$ python -q
>>> import numpy as np
>>> np.set_printoptions(precision=2, suppress=True, linewidth=140)
>>> feats = np.load("w.npy")
>>> print(feats)
[[ 4  4  4  4  4  4  4  4  4]
 [ 4  8  8  8  8  8  8  8  8]
 [ 4  8 12 12 12 12 12 12 12]
 [ 4  8 12 16 16 16 16 16 16]
 [ 4  8 12 16 20 20 20 20 20]
 [ 4  8 12 16 20 24 24 24 24]
 [ 4  8 12 16 20 24 28 28 28]
 [ 4  8 12 16 20 24 28 32 32]
 [ 4  8 12 16 20 24 28 32 36]]
>>> low = np.linalg.cholesky(feats)
>>> print(np.diag(low) ** 2)
[4. 4. 4. 4. 4. 4. 4. 4. 4.]
>>> print(low @ low.T)
[[ 4.  4.  4.  4.  4.  4.  4.  4.  4.]
 [ 4.  8.  8.  8.  8.  8.  8.  8.  8.]
 [ 4.  8. 12. 12. 12. 12. 12. 12. 12.]
 [ 4.  8. 12. 16. 16. 16. 16. 16. 16.]
 [ 4.  8. 12. 16. 20. 20. 20. 20. 20.]
 [ 4.  8. 12. 16. 20. 24. 24. 24. 24.]
 [ 4.  8. 12. 16. 20. 24. 28. 28. 28.]
 [ 4.  8. 12. 16. 20. 24. 28. 32. 32.]
 [ 4.  8. 12. 16. 20. 24. 28. 32. 36.]]
>>> def softmax(z):
...     e = np.exp(z - z.max(axis=-1, keepdims=True))
...     return e / e.sum(axis=-1, keepdims=True)
... 
>>> print(np.round(softmax(10 * feats[3]), 2) + 0)
[0.   0.   0.   0.17 0.17 0.17 0.17 0.17 0.17]
>>> print(np.round(softmax(feats[3] + -1), 2) + 0)
[0.   0.   0.   0.17 0.17 0.17 0.17 0.17 0.17]
>>> print(np.round(softmax(feats[3]), 2) + 0)
[0.   0.   0.   0.17 0.17 0.17 0.17 0.17 0.17]
>>> att = feats @ feats.T / np.sqrt(9)
>>> print(softmax(att).round(6).argmax(axis=1))
[8 8 8 8 8 8 8 8 8]
>>> print(np.round(softmax(att + np.triu(np.full(att.shape, -np.inf), 1)), 2) + 0)
[[1. 0. 0. 0. 0. 0. 0. 0. 0.]
 [0. 1. 0. 0. 0. 0. 0. 0. 0.]
 [0. 0. 1. 0. 0. 0. 0. 0. 0.]
 [0. 0. 0. 1. 0. 0. 0. 0. 0.]
 [0. 0. 0. 0. 1. 0. 0. 0. 0.]
 [0. 0. 0. 0. 0. 1. 0. 0. 0.]
 [0. 0. 0. 0. 0. 0. 1. 0. 0.]
 [0. 0. 0. 0. 0. 0. 0. 1. 0.]
 [0. 0. 0. 0. 0. 0. 0. 0. 1.]]
>>> data = np.loadtxt("m.csv", delimiter=",")
>>> print(data)
[[-0.8   2.2  -3.85]
 [-0.7  -1.3  -3.65]
 [ 1.1   0.5   5.46]
 [ 0.    0.5   0.12]
 [ 1.1  -0.5   5.57]
 [-1.1  -0.4  -5.65]
 [ 1.2   0.9   5.94]
 [-1.5   0.9  -7.45]
 [-1.1  -0.4  -5.43]
 [ 0.4  -0.3   2.3 ]
 [-1.2   1.2  -6.21]
 [ 0.1   1.8   0.52]
 [ 0.1   0.3   0.54]
 [-0.6   0.   -2.97]
 [ 0.9   0.5   4.5 ]
 [-0.5   1.1  -2.51]
 [-0.9  -0.5  -4.54]
 [ 0.8   1.7   3.9 ]
 [ 0.4   0.6   1.92]
 [ 0.7  -0.7   3.43]
 [ 0.4  -0.4   1.84]
 [ 0.8  -0.8   4.21]
 [-0.3  -0.8  -1.66]
 [-0.1   0.8  -0.58]
 [-1.    1.   -5.07]
 [ 0.9  -0.9   4.51]
 [ 0.6  -0.5   3.07]
 [-0.2  -0.4  -0.9 ]
 [ 1.4  -1.    6.81]
 [ 0.3   1.9   1.27]
 [ 1.1  -1.    5.55]
 [-1.1   0.2  -5.51]
 [ 0.   -0.5   0.03]
 [ 0.5  -0.6   2.51]
 [ 0.4  -0.6   2.04]
 [ 0.6  -1.2   2.93]]
>>> # column 2 is much longer than the rest
>>> idx = data[:, 2] > np.median(data[:, 2])
>>> u = data[idx].mean(axis=0) - data[~idx].mean(axis=0)
>>> print(np.argsort(-np.abs(u).round(6), kind="stable"))
[2 0 1]
>>> print(np.round((((data - data.mean(axis=0)) @ u > 0) == idx).mean(), 2))
0.94
>>> Q, evecs = np.linalg.qr(feats[:, :6])[0], np.linalg.qr(feats[:, 6:])[0]
>>> sig = np.linalg.svd(Q.T @ evecs, compute_uv=False)
>>> print(np.round(np.linalg.norm(Q @ Q.T - evecs @ evecs.T, 2), 2))
1.0
>>> print((sig > 0.9).sum())
1
>>> M2 = np.c_[data[:, :2] @ np.array([[-1, 1], [2, -3]]), np.array([0, -4, 3, -2, 3, 5, -5, 3, 0, -5, 2, 2, -2, 5, -3, -1, -4, 1, -5, 5, -3, 4, -5, 1, 4, -1, -1, 4, 3, 4, -5, 1, -4, -1, 2, -1])]
>>> print(M2)
[[ 5.2 -7.4  0. ]
 [-1.9  3.2 -4. ]
 [-0.1 -0.4  3. ]
 [ 1.  -1.5 -2. ]
 [-2.1  2.6  3. ]
 [ 0.3  0.1  5. ]
 [ 0.6 -1.5 -5. ]
 [ 3.3 -4.2  3. ]
 [ 0.3  0.1  0. ]
 [-1.   1.3 -5. ]
 [ 3.6 -4.8  2. ]
 [ 3.5 -5.3  2. ]
 [ 0.5 -0.8 -2. ]
 [ 0.6 -0.6  5. ]
 [ 0.1 -0.6 -3. ]
 [ 2.7 -3.8 -1. ]
 [-0.1  0.6 -4. ]
 [ 2.6 -4.3  1. ]
 [ 0.8 -1.4 -5. ]
 [-2.1  2.8  5. ]
 [-1.2  1.6 -3. ]
 [-2.4  3.2  4. ]
 [-1.3  2.1 -5. ]
 [ 1.7 -2.5  1. ]
 [ 3.  -4.   4. ]
 [-2.7  3.6 -1. ]
 [-1.6  2.1 -1. ]
 [-0.6  1.   4. ]
 [-3.4  4.4  3. ]
 [ 3.5 -5.4  4. ]
 [-3.1  4.1 -5. ]
 [ 1.5 -1.7  1. ]
 [-1.   1.5 -4. ]
 [-1.7  2.3 -1. ]
 [-1.6  2.2  2. ]
 [-3.   4.2 -1. ]]
>>> print(np.linalg.norm(np.linalg.qr(data)[0].T @ M2, axis=0) ** 2 / ((M2 ** 2).sum(axis=0) + 1e-12))
[1.   1.   0.05]
>>> print(np.round(np.linalg.norm(M2 - data @ np.linalg.lstsq(data, M2)[0], axis=0), 2) + 0)
[ 0.    0.   19.32]
>>> print(np.linalg.matrix_rank(np.c_[data, M2]))
4
>>> print(np.linalg.matrix_rank(M2))
3
>>> K = np.load("dump.npy")
>>> print(K)
[[ 10  -3   7   8 -10   2  -4   7  -9   4   6]
 [ -3   1  -2  -2   3   0   1  -2   2  -2  -3]
 [  7  -2   5   6  -7   2  -3   5  -7   2   3]
 [  8  -2   6   8  -8   4  -4   6 -10   0   0]
 [-10   3  -7  -8  10  -2   4  -7   9  -4  -6]
 [  2   0   2   4  -2   4  -2   2  -6  -4  -6]
 [ -4   1  -3  -4   4  -2   2  -3   5   0   0]
 [  7  -2   5   6  -7   2  -3   5  -7   2   3]
 [ -9   2  -7 -10   9  -6   5  -7  13   2   3]
 [  4  -2   2   0  -4  -4   0   2   2   8  12]
 [  6  -3   3   0  -6  -6   0   3   3  12  18]]
>>> u = np.array([2, -2])
>>> print(np.convolve(K[0], u))
[ 20 -26  20   2 -36  24 -12  22 -32  26   4 -12]
>>> print(np.cross(K[0, :3], K[2, :3]))
[-1 -1  1]
>>> print(K[8] @ K[5])
-242
>>> print(np.linalg.norm(K, axis=1))
[22.89  7.   16.22 20.   22.89 11.83 10.   16.22 24.64 16.49 24.74]
>>> print(round(np.linalg.norm(K, 1), 2), round(float(np.linalg.norm(K, np.inf)), 2))
73.0 73.0
>>> print(np.round(np.linalg.norm(K, "nuc"), 2))
84.0
>>> print(np.linalg.norm(K, axis=0))
[22.89  7.   16.22 20.   22.89 11.83 10.   16.22 24.64 16.49 24.74]
>>> print(round(np.linalg.norm(K[8], 1), 2), round(float(np.linalg.norm(K[8], np.inf)), 2))
73.0 13.0
>>> vals, evecs = np.linalg.eigh(K)
>>> x0 = np.array([0, 2, -2, -3, -2, -1, -1, -2, 2, 3, -2])
>>> print(np.round(x0 @ K @ x0 / (x0 @ x0), 2), np.round(vals[0], 2), np.round(vals[-1], 2))
8.95 -0.0 52.63
>>> print(np.abs(K).sum(axis=1).max(), round(np.abs(vals).max(), 2))
73 52.63
>>> print((np.sign(evecs[:, -1].round(6)) == np.sign(evecs[0, -1].round(6))).astype(int))
[1 0 1 1 0 1 0 1 0 1 1]
>>> E = np.array([[0, 0, 0, 0, 0, 0, 0],
...     [0, 0, 0, 0, 0, 0, 0],
...     [0, 0, 0, 0, 0, 0, 0],
...     [0, 0, 0, 2, 0, 0, 0],
...     [0, 0, 0, 0, 1, 0, 0],
...     [0, 0, 0, 0, 0, 1, 0],
...     [0, 0, 0, 0, 0, 0, 3]])
>>> # 7 blocks once reordered
>>> vals, evecs = np.linalg.eigh(E)
>>> print(np.unique(vals.round(6) + 0, return_counts=True)[1])
[3 2 1 1]
>>> print((vals > 1e-8).sum(), (vals < -1e-8).sum())
4 0
>>> print(np.abs(evecs[:, -1]).round(6).argmax())
6
>>> print(np.abs(evecs[:, -1]))
[0. 0. 0. 0. 0. 0. 1.]
>>> print(evecs @ np.diag(vals) @ evecs.T)
[[0. 0. 0. 0. 0. 0. 0.]
 [0. 0. 0. 0. 0. 0. 0.]
 [0. 0. 0. 0. 0. 0. 0.]
 [0. 0. 0. 2. 0. 0. 0.]
 [0. 0. 0. 0. 1. 0. 0.]
 [0. 0. 0. 0. 0. 1. 0.]
 [0. 0. 0. 0. 0. 0. 3.]]
>>> print(evecs.T @ evecs)
[[1. 0. 0. 0. 0. 0. 0.]
 [0. 1. 0. 0. 0. 0. 0.]
 [0. 0. 1. 0. 0. 0. 0.]
 [0. 0. 0. 1. 0. 0. 0.]
 [0. 0. 0. 0. 1. 0. 0.]
 [0. 0. 0. 0. 0. 1. 0.]
 [0. 0. 0. 0. 0. 0. 1.]]
>>> print(evecs.T @ E @ evecs)
[[0. 0. 0. 0. 0. 0. 0.]
 [0. 0. 0. 0. 0. 0. 0.]
 [0. 0. 0. 0. 0. 0. 0.]
 [0. 0. 0. 1. 0. 0. 0.]
 [0. 0. 0. 0. 1. 0. 0.]
 [0. 0. 0. 0. 0. 2. 0.]
 [0. 0. 0. 0. 0. 0. 3.]]
>>> print(np.linalg.eigvalsh(E + 4 * np.eye(7)))
[4. 4. 4. 5. 5. 6. 7.]
>>> print(vals)
[0. 0. 0. 1. 1. 2. 3.]
>>> rng = np.random.default_rng(82)
>>> idx = rng.permutation(7)
>>> print(idx)
[4 3 6 1 5 2 0]
>>> M2 = E[idx][:, idx]
>>> print(np.diag(M2))
[1 2 3 0 1 0 0]
>>> print(M2)
[[1 0 0 0 0 0 0]
 [0 2 0 0 0 0 0]
 [0 0 3 0 0 0 0]
 [0 0 0 0 0 0 0]
 [0 0 0 0 1 0 0]
 [0 0 0 0 0 0 0]
 [0 0 0 0 0 0 0]]
>>> print(np.trace(M2))
7
>>> print(np.sort(np.abs(np.linalg.eigvals(M2))))
[0. 0. 0. 1. 1. 2. 3.]
>>> Uu, sig, VT = np.linalg.svd(E)
>>> evecs = VT[:(sig > 1e-8).sum()]
>>> x0 = E[5] + 2 * E[6] + rng.integers(2) * np.eye(7)[6]
>>> print(x0)
[0. 0. 0. 0. 0. 1. 7.]
>>> print(round(float(np.linalg.norm(x0 - evecs.T @ evecs @ x0)), 2))
0.0
>>> print(np.diag(evecs.T @ evecs))
[0. 0. 0. 1. 1. 1. 1.]
>>> A = np.array([[-9, -5, 2, 5, -8],
...     [4, 5, 7, 9, -8],
...     [-7, -5, -3, -7, -4],
...     [8, -2, -2, -4, -5],
...     [-2, -7, -7, -5, 8]])
>>> print(A)
[[-9 -5  2  5 -8]
 [ 4  5  7  9 -8]
 [-7 -5 -3 -7 -4]
 [ 8 -2 -2 -4 -5]
 [-2 -7 -7 -5  8]]
>>> print([round(float(x), 2) for x in np.linalg.svd(A, compute_uv=False)[:3]])
[21.77, 16.24, 10.95]
>>> print(round(float(np.linalg.norm(A, 2) / np.linalg.norm(A)), 2))
0.73
>>> print(np.argsort(-np.linalg.norm(A, axis=0).round(6), kind="stable")[:3])
[4 0 3]
>>> print(np.linalg.cond(A) > 100)
True
>>> print(np.linalg.matrix_rank(A, rtol=0.1))
4
>>> M2 = np.array([[3, 1], [-5, -8], [-4, 2], [-1, -1], [2, -5]])
>>> print(np.linalg.matrix_rank(A @ M2))
2
>>> print(np.einsum("ik,kj->ji", A, M2))
[[-31 -66  15  36  78]
 [ 70   9  54  49   5]]
>>> print(np.vstack([A, M2.T]).shape)
(7, 5)
>>> print(np.linalg.matrix_rank(np.vstack([A, M2.T])))
5
>>> print(M2.T @ A.T)
[[-31 -66  15  36  78]
 [ 70   9  54  49   5]]
>>> print(np.einsum("ik,kj->ij", A, M2))
[[-31  70]
 [-66   9]
 [ 15  54]
 [ 36  49]
 [ 78   5]]
>>> M2 = np.array([[4, 1], [3, 4]])
>>> C = np.kron(M2, A)
>>> print(C)
[[-36 -20   8  20 -32  -9  -5   2   5  -8]
 [ 16  20  28  36 -32   4   5   7   9  -8]
 [-28 -20 -12 -28 -16  -7  -5  -3  -7  -4]
 [ 32  -8  -8 -16 -20   8  -2  -2  -4  -5]
 [ -8 -28 -28 -20  32  -2  -7  -7  -5   8]
 [-27 -15   6  15 -24 -36 -20   8  20 -32]
 [ 12  15  21  27 -24  16  20  28  36 -32]
 [-21 -15  -9 -21 -12 -28 -20 -12 -28 -16]
 [ 24  -6  -6 -12 -15  32  -8  -8 -16 -20]
 [ -6 -21 -21 -15  24  -8 -28 -28 -20  32]]
>>> print(np.linalg.matrix_rank(C))
10
>>> idx = rng.permutation(5)
>>> print(idx)
[3 1 2 0 4]
>>> M2 = A[idx][:, idx]
>>> print(M2)
[[-4 -2 -2  8 -5]
 [ 9  5  7  4 -8]
 [-7 -5 -3 -7 -4]
 [ 5 -5  2 -9 -8]
 [-5 -7 -7 -2  8]]
>>> print(np.trace(M2))
-3
>>> print(np.sort(np.abs(np.linalg.eigvals(M2))))
[ 0.09  4.42  4.42 13.2  14.88]
>>> arr = np.load("block4.npy")
>>> print(arr)
[[-0.83 -1.84 -0.43 -0.65 -0.33  0.68  1.46  1.52 -0.05]
 [-1.84 -0.7  -2.25  2.46 -1.04  0.73 -0.21 -0.59  1.66]
 [-0.43 -2.25 -0.3  -0.17 -0.04 -0.87 -0.45 -0.49  0.14]
 [-0.65  2.46 -0.17 -0.19 -0.33 -0.53  0.57  0.4  -0.84]
 [-0.33 -1.04 -0.04 -0.33 -0.98 -0.14 -0.38  0.9  -0.71]
 [ 0.68  0.73 -0.87 -0.53 -0.14 -0.48 -1.92 -0.7   1.23]
 [ 1.46 -0.21 -0.45  0.57 -0.38 -1.92 -0.82 -1.29  0.12]
 [ 1.52 -0.59 -0.49  0.4   0.9  -0.7  -1.29 -1.42 -0.74]
 [-0.05  1.66  0.14 -0.84 -0.71  1.23  0.12 -0.74 -1.26]]
>>> W1 = np.array([[1, 2, 1, 0],
...     [3, 2, 0, 0],
...     [0, 2, 2, 0],
...     [3, 2, 0, 0],
...     [0, 0, 1, 0],
...     [2, 1, 3, 3],
...     [1, 3, 0, 1],
...     [3, 3, 0, 2],
...     [2, 2, 0, 0]])
>>> coef = np.array([3, 0, 2, 1])
>>> act = np.maximum(arr @ W1 + coef, 0)
>>> print(act)
[[1.98 2.02 2.02 7.54]
 [9.24 0.   0.   1.8 ]
 [0.   0.   0.   0.  ]
 [8.19 3.6  0.   0.78]
 [0.   0.   0.19 2.  ]
 [1.76 0.   0.   0.  ]
 [0.   0.   0.   0.  ]
 [0.   0.   1.34 0.  ]
 [3.25 0.   5.21 3.33]]
>>> print((act > 0).mean(axis=0))
[0.56 0.22 0.44 0.56]
>>> C = np.array([[4, 0, 4], [8, 1, 7], [1, 9, 7], [4, 8, 0]])
>>> print((act @ C).round(6).argmax(axis=1))
[1 0 0 0 1 0 0 1 1]
